>>> import numpy as np
>>> np.set_printoptions(precision=2, suppress=True, linewidth=160)
>>> rnd = lambda a: np.round(a, 2) + 0
>>> F = np.array([[0, -3, -2, 1, -2],
...     [-2, -2, -1, 2, 2],
...     [-2, 0, 0, 0, 0],
...     [-2, 0, -1, 3, -1],
...     [-1, -1, 0, -1, -1]])
>>> print(F)
[[ 0 -3 -2  1 -2]
 [-2 -2 -1  2  2]
 [-2  0  0  0  0]
 [-2  0 -1  3 -1]
 [-1 -1  0 -1 -1]]
>>> x0 = np.array([-1, 0, -1, -3, 2])
>>> y = F @ x0
>>> print(y)
[-5  1  2 -8  2]
>>> print(rnd(np.linalg.solve(F, 5 * y)))
[ -5.   0.  -5. -15.  10.]
>>> print(rnd(np.linalg.solve(F, y + F[:, 2])))
[-1.  0.  0. -3.  2.]
>>> print(rnd(np.linalg.solve(F, y)))
[-1.  0. -1. -3.  2.]
>>> q, evecs = np.linalg.qr(F[:, :3])[0], np.linalg.qr(F[:, 3:])[0]
>>> sv = np.linalg.svd(q.T @ evecs, compute_uv=False)
>>> print(rnd(np.degrees(np.arccos(sv.clip(0, 1)))))
[ 9.34 65.66]
>>> M2 = np.array([[3, 2], [2, 3], [1, 1], [1, 2], [0, 0]])
>>> print(np.einsum("ij->j", F))
[-7 -6 -4  5 -2]
>>> print(M2.T @ F.T)
[[-7 -9 -6 -4 -6]
 [-9 -7 -4  1 -7]]
>>> print(np.linalg.matrix_rank(np.vstack([F, M2.T])))
5
>>> M2 = F / np.linalg.norm(F, axis=1, keepdims=True)
>>> C2 = M2 @ M2.T
>>> print(rnd(C2[4]))
[0.47 0.   0.5  0.   1.  ]
>>> print(rnd(C2))
[[1.   0.34 0.   0.43 0.47]
 [0.34 1.   0.49 0.56 0.  ]
 [0.   0.49 1.   0.52 0.5 ]
 [0.43 0.56 0.52 1.   0.  ]
 [0.47 0.   0.5  0.   1.  ]]
>>> print((C2 - 2 * np.eye(5)).round(6).argmax(axis=1))
[4 3 3 1 2]
>>> print((np.abs(C2) > 0.9).astype(int))
[[1 0 0 0 0]
 [0 1 0 0 0]
 [0 0 1 0 0]
 [0 0 0 1 0]
 [0 0 0 0 1]]
>>> J = np.loadtxt("data.csv", delimiter=",")
>>> print(rnd(J))
[[-11.84  15.38  -4.82]
 [  9.75  17.43   1.12]
 [-13.83  13.47  -5.21]
 [ 12.63  15.36   2.14]
 [-14.04  13.25  -5.24]
 [  6.96 -18.38   3.72]
 [ 12.95  15.08   2.25]
 [  5.16 -19.04   3.27]
 [ 11.46 -15.69   4.74]
 [-14.89  12.22  -5.39]]
>>> # rows and columns are dependent
>>> f, g = J[3], J[6]
>>> print(rnd(f @ f))
400.0
>>> print(rnd(f @ g))
399.9
>>> pr = (f @ g) / (f @ f) * f
>>> print(rnd(g - pr))
[ 0.32 -0.28  0.12]
>>> print(rnd(pr))
[12.63 15.35  2.13]
